$ python3 -q
>>> import numpy as np
>>> np.set_printoptions(suppress=True, linewidth=200)
>>> tidy = lambda a: np.round(a, 2) + 0
>>> r0 = np.array([3, 1, 0, 3, 1, 2])
>>> r1 = np.array([-2, -2, 2, 1, 3, 0])
>>> A = r0[:, None] + r1[None, :]
>>> A
array([[ 1,  1,  5,  4,  6,  3],
       [-1, -1,  3,  2,  4,  1],
       [-2, -2,  2,  1,  3,  0],
       [ 1,  1,  5,  4,  6,  3],
       [-1, -1,  3,  2,  4,  1],
       [ 0,  0,  4,  3,  5,  2]])
>>> def softmax(z):
...     e = np.exp(z - z.max(axis=-1, keepdims=True))
...     return e / e.sum(axis=-1, keepdims=True)
... 
>>> softmax(A).sum(axis=1)
array([1., 1., 1., 1., 1., 1.])
>>> S = A @ A.T / np.sqrt(6)
>>> print(softmax(S).round(6).argmax(axis=1))
[0 0 0 0 0 0]
>>> tidy(softmax(S))
array([[0.5 , 0.  , 0.  , 0.5 , 0.  , 0.  ],
       [0.49, 0.  , 0.  , 0.49, 0.  , 0.02],
       [0.34, 0.07, 0.03, 0.34, 0.07, 0.15],
       [0.5 , 0.  , 0.  , 0.5 , 0.  , 0.  ],
       [0.49, 0.  , 0.  , 0.49, 0.  , 0.02],
       [0.5 , 0.  , 0.  , 0.5 , 0.  , 0.  ]])
>>> other = A[0, 0] * A[1:] - np.outer(A[1:, 0], A[0])
>>> other
array([[ 0,  0,  8,  6, 10,  4],
       [ 0,  0, 12,  9, 15,  6],
       [ 0,  0,  0,  0,  0,  0],
       [ 0,  0,  8,  6, 10,  4],
       [ 0,  0,  4,  3,  5,  2]])
>>> print(A[:, 0] / A[0, 0])
[ 1. -1. -2.  1. -1.  0.]
>>> np.flatnonzero(~other.round(6).any(axis=1))
array([2])
>>> np.linalg.matrix_rank(other), np.linalg.matrix_rank(A)
(np.int64(1), np.int64(2))
>>> rk = np.linalg.matrix_rank(A)
>>> rk
np.int64(2)
>>> ns = np.linalg.svd(A)[2][rk:].T
>>> [int(np.linalg.matrix_rank(A[:i])) for i in range(1, len(A) + 1)]
[1, 2, 2, 2, 2, 2]
>>> print([int(np.linalg.matrix_rank(A[:, :j + 1])) for j in range(6)])
[1, 1, 2, 2, 2, 2]
>>> ns.shape
(6, 4)
>>> np.linalg.matrix_rank(A.T @ A), np.linalg.matrix_rank(A @ A.T)
(np.int64(2), np.int64(2))
>>> tidy(np.linalg.norm(A, 2) / np.linalg.norm(A))
np.float64(0.97)
>>> [round(float(x), 2) for x in np.linalg.svd(A, compute_uv=False)[:3]]
[17.23, 4.35, 0.0]
>>> gram = A.T @ A
>>> print(np.allclose(gram, gram.T))
True
>>> tidy(np.linalg.eigvalsh(gram)[::-1])
array([297.04,  18.96,   0.  ,   0.  ,   0.  ,   0.  ])
>>> np.trace(gram), (A ** 2).sum()
(np.int64(316), np.int64(316))
>>> W0 = np.loadtxt("w.csv", delimiter=",")
>>> W0
array([[ 6., -2., -2.,  0.,  0., -4., -2.,  0., -4.],
       [ 6., -2., -2.,  0.,  0., -4., -2.,  0., -4.],
       [ 3., -1., -1.,  0.,  0., -2., -1.,  0., -2.],
       [ 6., -2., -2.,  0.,  0., -4., -2.,  0., -4.],
       [ 3., -1., -1.,  0.,  0., -2., -1.,  0., -2.],
       [-6.,  2.,  2.,  0.,  0.,  4.,  2.,  0.,  4.],
       [-3.,  1.,  1.,  0.,  0.,  2.,  1.,  0.,  2.],
       [ 6., -2., -2.,  0.,  0., -4., -2.,  0., -4.],
       [ 3., -1., -1.,  0.,  0., -2., -1.,  0., -2.]])
>>> U, sig, VT = np.linalg.svd(W0)
>>> vecs = VT[:(sig > 1e-8).sum()]
>>> rng = np.random.default_rng(373011)
>>> x0 = W0[0] + 3 * W0[2] + rng.integers(2) * np.eye(9)[6]
>>> x0
array([ 15.,  -5.,  -5.,   0.,   0., -10.,  -4.,   0., -10.])
>>> np.allclose(vecs.T @ vecs @ x0, x0)
False
>>> print(tidy(vecs.T @ vecs))
[[ 0.45 -0.15 -0.15  0.    0.   -0.3  -0.15  0.   -0.3 ]
 [-0.15  0.05  0.05  0.    0.    0.1   0.05  0.    0.1 ]
 [-0.15  0.05  0.05  0.    0.    0.1   0.05  0.    0.1 ]
 [ 0.    0.    0.    0.    0.    0.    0.    0.    0.  ]
 [ 0.    0.    0.    0.    0.    0.    0.    0.    0.  ]
 [-0.3   0.1   0.1   0.    0.    0.2   0.1   0.    0.2 ]
 [-0.15  0.05  0.05  0.    0.    0.1   0.05  0.    0.1 ]
 [ 0.    0.    0.    0.    0.    0.    0.    0.    0.  ]
 [-0.3   0.1   0.1   0.    0.    0.2   0.1   0.    0.2 ]]
>>> tidy(np.linalg.norm(x0 - vecs.T @ vecs @ x0))
np.float64(0.97)
>>> np.linalg.matrix_rank(np.vstack([W0, x0]))
np.int64(2)
>>> arr = rng.normal(size=(29, 5))
>>> arr = 10 * arr / np.linalg.norm(arr, axis=1, keepdims=True)
>>> tidy(arr)
array([[-1.6 , -6.06, -6.43,  0.59,  4.37],
       [-1.29, -4.19, -4.28,  4.32, -6.62],
       [-7.77,  4.36, -1.88, -0.66,  4.07],
       [ 0.22,  4.72, -7.31, -2.8 ,  4.06],
       [ 6.71, -1.05,  2.15,  1.73,  6.8 ],
       [-5.2 , -3.34, -3.18,  6.85, -2.2 ],
       [ 1.28,  5.15,  7.28, -4.32,  0.28],
       [ 5.99,  5.93,  4.49,  2.59, -1.4 ],
       [-7.78,  2.84, -4.35, -0.45, -3.49],
       [ 6.08,  1.73, -1.83,  5.14, -5.5 ],
       [ 7.09, -2.21,  6.13, -2.29,  1.44],
       [ 7.37, -0.54, -2.8 , -0.79,  6.07],
       [ 8.56, -1.73,  2.73, -3.62,  1.79],
       [-4.38,  5.36,  0.07, -5.31,  4.88],
       [ 6.09, -6.54,  3.44, -1.78,  2.28],
       [-2.73,  5.52,  3.82, -6.6 ,  1.98],
       [ 0.87,  4.23,  5.  , -7.51, -0.17],
       [ 0.15,  3.39,  0.26,  0.05, -9.4 ],
       [ 0.6 , -8.07, -0.2 ,  4.59, -3.65],
       [ 5.01, -0.37, -6.32,  4.52,  3.78],
       [ 6.6 , -1.75, -5.91, -3.08,  3.  ],
       [-4.76, -0.98,  8.46, -0.41, -2.15],
       [ 3.7 ,  6.7 ,  3.31, -1.07,  5.42],
       [-2.36,  4.07, -6.59, -5.34, -2.43],
       [-3.55,  4.48, -5.34, -4.42,  4.39],
       [-5.82, -5.42, -5.05,  0.41, -3.32],
       [-6.76,  6.18, -1.01,  3.71,  1.17],
       [-4.74,  4.32, -7.16,  1.13, -2.53],
       [-4.51,  6.06,  5.04, -3.89, -1.53]])
>>> x0 = np.array([2, 1, -1, 2, 2])
>>> target = arr @ x0
>>> tidy(np.linalg.lstsq(arr, target)[0])
array([ 2.,  1., -1.,  2.,  2.])
>>> tidy(np.linalg.pinv(arr) @ arr)
array([[1., 0., 0., 0., 0.],
       [0., 1., 0., 0., 0.],
       [0., 0., 1., 0., 0.],
       [0., 0., 0., 1., 0.],
       [0., 0., 0., 0., 1.]])
>>> target = target + 0.02 * rng.normal(size=29)
>>> tidy(target)
array([  7.04,  -7.14,  -2.47,  14.95,  27.3 ,  -1.27,  -7.67,  15.85, -16.22,  14.99,   4.14,  27.57,   9.  ,  -4.34,   3.19, -12.96, -14.36, -15.27,  -4.77,  32.62,  17.21, -24.11,  19.48,  -9.62,
         2.66, -17.85,   3.44,  -0.77, -18.86])
>>> beta, *_ = np.linalg.lstsq(arr, target)
>>> tidy(np.linalg.norm(target - arr @ beta))
np.float64(0.11)
>>> x0 = np.array([5, 4, 5, 0, 2, 2, 4, 2, 5])
>>> print(W0 @ np.ones(9))
[-8. -8. -4. -8. -4.  8.  4. -8. -4.]
>>> W0 @ (2 * x0)
array([-48., -48., -24., -48., -24.,  48.,  24., -48., -24.])
>>> (W0 @ x0).argmax()
np.int64(5)
>>> Xc = arr - arr.mean(axis=0)
>>> vecs = np.linalg.svd(Xc)[2][:3]
>>> other = Xc - Xc @ vecs.T @ vecs
>>> tidy(np.linalg.norm(other) / np.linalg.norm(Xc))
np.float64(0.42)
>>> print(tidy(np.cov(Xc @ vecs.T, rowvar=False)))
[[33.56  0.    0.  ]
 [ 0.   29.95  0.  ]
 [ 0.    0.   19.74]]
>>> tidy((Xc @ vecs.T).std(axis=0))
array([5.69, 5.38, 4.37])
>>> np.linalg.norm(other, axis=1).round(6).argmax()
np.int64(9)
>>> other = arr / np.sqrt((arr ** 2).mean(axis=1, keepdims=True))
>>> print(np.linalg.matrix_rank(other) == np.linalg.matrix_rank(arr))
True
>>> np.linalg.matrix_rank(arr - arr.mean(axis=1, keepdims=True))
np.int64(4)
>>> lab = arr[:, 1] > np.median(arr[:, 1])
>>> r0 = arr[lab].mean(axis=0) - arr[~lab].mean(axis=0)
>>> ((arr - arr.mean(axis=0)) @ r0 > 0).astype(int)
array([0, 0, 1, 1, 0, 0, 1, 1, 1, 0, 0, 0, 0, 1, 0, 1, 1, 1, 0, 0, 0, 1, 1, 1, 1, 0, 1, 1, 1])
>>> print(lab.astype(int))
[0 0 1 1 0 0 1 1 0 0 0 0 0 1 0 1 1 1 0 0 0 0 1 1 1 0 1 1 1]
>>> E = -3 * np.eye(6) + np.eye(6, k=1)
>>> E
array([[-3.,  1.,  0.,  0.,  0.,  0.],
       [ 0., -3.,  1.,  0.,  0.,  0.],
       [ 0.,  0., -3.,  1.,  0.,  0.],
       [ 0.,  0.,  0., -3.,  1.,  0.],
       [ 0.,  0.,  0.,  0., -3.,  1.],
       [ 0.,  0.,  0.,  0.,  0., -3.]])
>>> other = E + rng.integers(-2, 3, (6, 4)) @ rng.integers(-2, 3, (4, 6))
>>> other
array([[ 2., -9.,  0., -5.,  2., -3.],
       [-2.,  1.,  0.,  1., -2., -2.],
       [-3.,  8., -1.,  5., -2.,  4.],
       [ 0.,  2.,  6., -6.,  1.,  3.],
       [ 2., -6.,  0., -1.,  1.,  4.],
       [-4.,  0., -6., -2.,  2., -9.]])
>>> other - E
array([[  5., -10.,   0.,  -5.,   2.,  -3.],
       [ -2.,   4.,  -1.,   1.,  -2.,  -2.],
       [ -3.,   8.,   2.,   4.,  -2.,   4.],
       [  0.,   2.,   6.,  -3.,   0.,   3.],
       [  2.,  -6.,   0.,  -1.,   4.,   3.],
       [ -4.,   0.,  -6.,  -2.,   2.,  -6.]])
>>> np.linalg.matrix_rank(other - E, tol=1e-8)
np.int64(4)
